$ ipython --no-banner

In [1]: import numpy as np

In [2]: np.set_printoptions(suppress=True, linewidth=200)

In [3]: tidy = lambda a: np.round(a, 4) + 0

In [4]: E = np.load("m.npy")

In [5]: E
Out[5]: 
array([[ 0,  0,  6,  2],
       [ 0,  0,  6, -4],
       [-6, -2, -3, -1],
       [-6,  4, -3,  2]])

In [6]: tidy(np.linalg.svd(E, compute_uv=False))
Out[6]: array([11.0649,  6.7453,  5.3371,  3.2535])

In [7]: np.linalg.matrix_rank(E)
Out[7]: np.int64(4)

In [8]: tidy(np.linalg.norm(E))
Out[8]: np.float64(14.3875)

In [9]: E - E[0]
Out[9]: 
array([[ 0,  0,  0,  0],
       [ 0,  0,  0, -6],
       [-6, -2, -9, -3],
       [-6,  4, -9,  0]])

In [10]: q = E.astype(float).copy()

In [11]: for j in range(4):
    ...:     q[:, j] -= q[:, :j] @ (q[:, :j].T @ q[:, j])
    ...:     q[:, j] /= np.linalg.norm(q[:, j])
    ...: 

In [12]: tidy(q.T @ E)
Out[12]: 
array([[ 8.4853, -1.4142,  4.2426, -0.7071],
       [ 0.    ,  4.2426,  0.    ,  2.1213],
       [ 0.    ,  0.    ,  8.4853, -1.4142],
       [ 0.    ,  0.    ,  0.    ,  4.2426]])

In [13]: arr = np.load("block5.npy")

In [14]: tidy(arr)
Out[14]: 
array([[ 0.6579, -0.2632, -0.3947],
       [-0.2632,  0.1053,  0.1579],
       [-0.3947,  0.1579,  0.2368]])

In [15]: np.unique(arr.round(6), axis=0).shape
Out[15]: (3, 3)

In [16]: x = np.array([5, 1, 1])

In [17]: h1 = np.maximum(arr @ x, 0)

In [18]: tidy(arr * (h1 > 1e-9)[:, None])
Out[18]: 
array([[ 0.6579, -0.2632, -0.3947],
       [ 0.    ,  0.    ,  0.    ],
       [ 0.    ,  0.    ,  0.    ]])

In [19]: tidy(arr.T @ h1)
Out[19]: array([ 1.7313, -0.6925, -1.0388])

In [20]: np.flatnonzero(h1 > 1e-9)
Out[20]: array([0])

In [21]: data = np.load("case2.npy")

In [22]: data
Out[22]: 
array([[-2,  4, -1,  2],
       [ 4, -2,  2, -1],
       [ 2, -4, -2,  4],
       [-4,  2,  4, -2]])

In [23]: tidy(np.linalg.det(arr.T))
Out[23]: np.float64(0.0)

In [24]: tidy(np.linalg.eigvals(arr).sum().real)
Out[24]: np.float64(1.0)

In [25]: tidy(np.linalg.eigvals(arr))
Out[25]: array([1., 0., 0.])
